In [1]: import numpy as np

In [2]: from numpy import linalg as LA

In [3]: np.set_printoptions(precision=3, suppress=True, linewidth=160, legacy="1.25")

In [4]: def rnd(a):
   ...:     return np.round(a, 3) + 0
   ...: 

In [5]: M = np.load("m.npy")

In [6]: print(M)
[[  6  -4  -1   3   7  -9]
 [ -4  28  -7   4 -16  13]
 [ -1  -7   3  -2   2   0]
 [  3   4  -2   6  -3  -4]
 [  7 -16   2  -3  18 -12]
 [ -9  13   0  -4 -12  17]]

In [7]: M2 = M / LA.norm(M, axis=1, keepdims=True)

In [8]: G = M2 @ M2.T

In [9]: (G - 2 * np.eye(6)).round(6).argmax(axis=1)
Out[9]: array([4, 5, 4, 1, 0, 1])

In [10]: (np.abs(G) > 0.9).astype(int)
Out[10]: 
array([[1, 0, 0, 0, 0, 1],
       [0, 1, 0, 0, 1, 0],
       [0, 0, 1, 0, 0, 0],
       [0, 0, 0, 1, 0, 0],
       [0, 1, 0, 0, 1, 1],
       [1, 0, 0, 0, 1, 1]])

In [11]: print(rnd(G[0]))
[ 1.    -0.695  0.238  0.281  0.847 -0.969]

In [12]: print(np.argwhere(np.triu(np.abs(G) > 0.95, 1)))
[[0 5]]

In [13]: r0 = np.array([3, -1, -4])

In [14]: print(np.array([np.convolve(row, r0, "same") for row in M]))
[[-18 -23  26  22 -46 -19]
 [ 88 -33 -93 -24  39  51]
 [-20  20  19  -4   6  -8]
 [  9 -22   4  -7 -33  16]
 [-55  -6  53  49 -42 -60]
 [ 48  23 -64 -32  79  31]]

In [15]: np.convolve(M[5], r0)
Out[15]: array([-27,  48,  23, -64, -32,  79,  31, -68])

In [16]: rng = np.random.default_rng(83)

In [17]: lab = rng.permutation(6)

In [18]: lab
Out[18]: array([5, 0, 1, 4, 3, 2])

In [19]: M2 = M[lab][:, lab]

In [20]: rnd(LA.det(M2)), rnd(LA.det(M[lab]))
Out[20]: (0.0, 0.0)

In [21]: rnd(np.sort(np.abs(LA.eigvals(M2))))
Out[21]: array([ 0.   ,  0.   ,  0.945,  6.939, 17.496, 52.62 ])

In [22]: feats = np.load("a.npy")

In [23]: feats
Out[23]: 
array([[ 0,  2,  2,  2, -2,  2,  2, -1,  2,  1],
       [ 0,  0, -2,  1, -1,  2, -3,  2, -2,  1],
       [ 0,  0,  0,  1,  3,  2,  0,  0, -1, -1],
       [ 0,  0,  0,  0,  3,  0,  2, -3,  0,  0],
       [ 0,  0,  0,  0,  0,  1,  1,  3,  1,  2],
       [ 0,  0,  0,  0,  0,  0,  1, -1, -1,  2],
       [ 0,  0,  0,  0,  0,  0,  0, -3, -3,  0],
       [ 0,  0,  0,  0,  0,  0,  0,  0, -3, -1],
       [ 0,  0,  0,  0,  0,  0,  0,  0,  0, -3],
       [ 0,  0,  0,  0,  0,  0,  0,  0,  0,  0]])

In [24]: r = LA.matrix_rank(feats)

In [25]: r
Out[25]: 9

In [26]: ns = LA.svd(feats)[2][r:].T

In [27]: feats @ ns
Out[27]: 
array([[0.],
       [0.],
       [0.],
       [0.],
       [0.],
       [0.],
       [0.],
       [0.],
       [0.],
       [0.]])

In [28]: [int(LA.matrix_rank(feats[:, :j + 1])) for j in range(10)]
Out[28]: [0, 1, 2, 3, 4, 5, 6, 7, 8, 9]

In [29]: ns.shape
Out[29]: (10, 1)

In [30]: print(ns @ ns.T)
[[1. 0. 0. 0. 0. 0. 0. 0. 0. 0.]
 [0. 0. 0. 0. 0. 0. 0. 0. 0. 0.]
 [0. 0. 0. 0. 0. 0. 0. 0. 0. 0.]
 [0. 0. 0. 0. 0. 0. 0. 0. 0. 0.]
 [0. 0. 0. 0. 0. 0. 0. 0. 0. 0.]
 [0. 0. 0. 0. 0. 0. 0. 0. 0. 0.]
 [0. 0. 0. 0. 0. 0. 0. 0. 0. 0.]
 [0. 0. 0. 0. 0. 0. 0. 0. 0. 0.]
 [0. 0. 0. 0. 0. 0. 0. 0. 0. 0.]
 [0. 0. 0. 0. 0. 0. 0. 0. 0. 0.]]

In [31]: np.allclose(feats @ ns, 0)
Out[31]: True
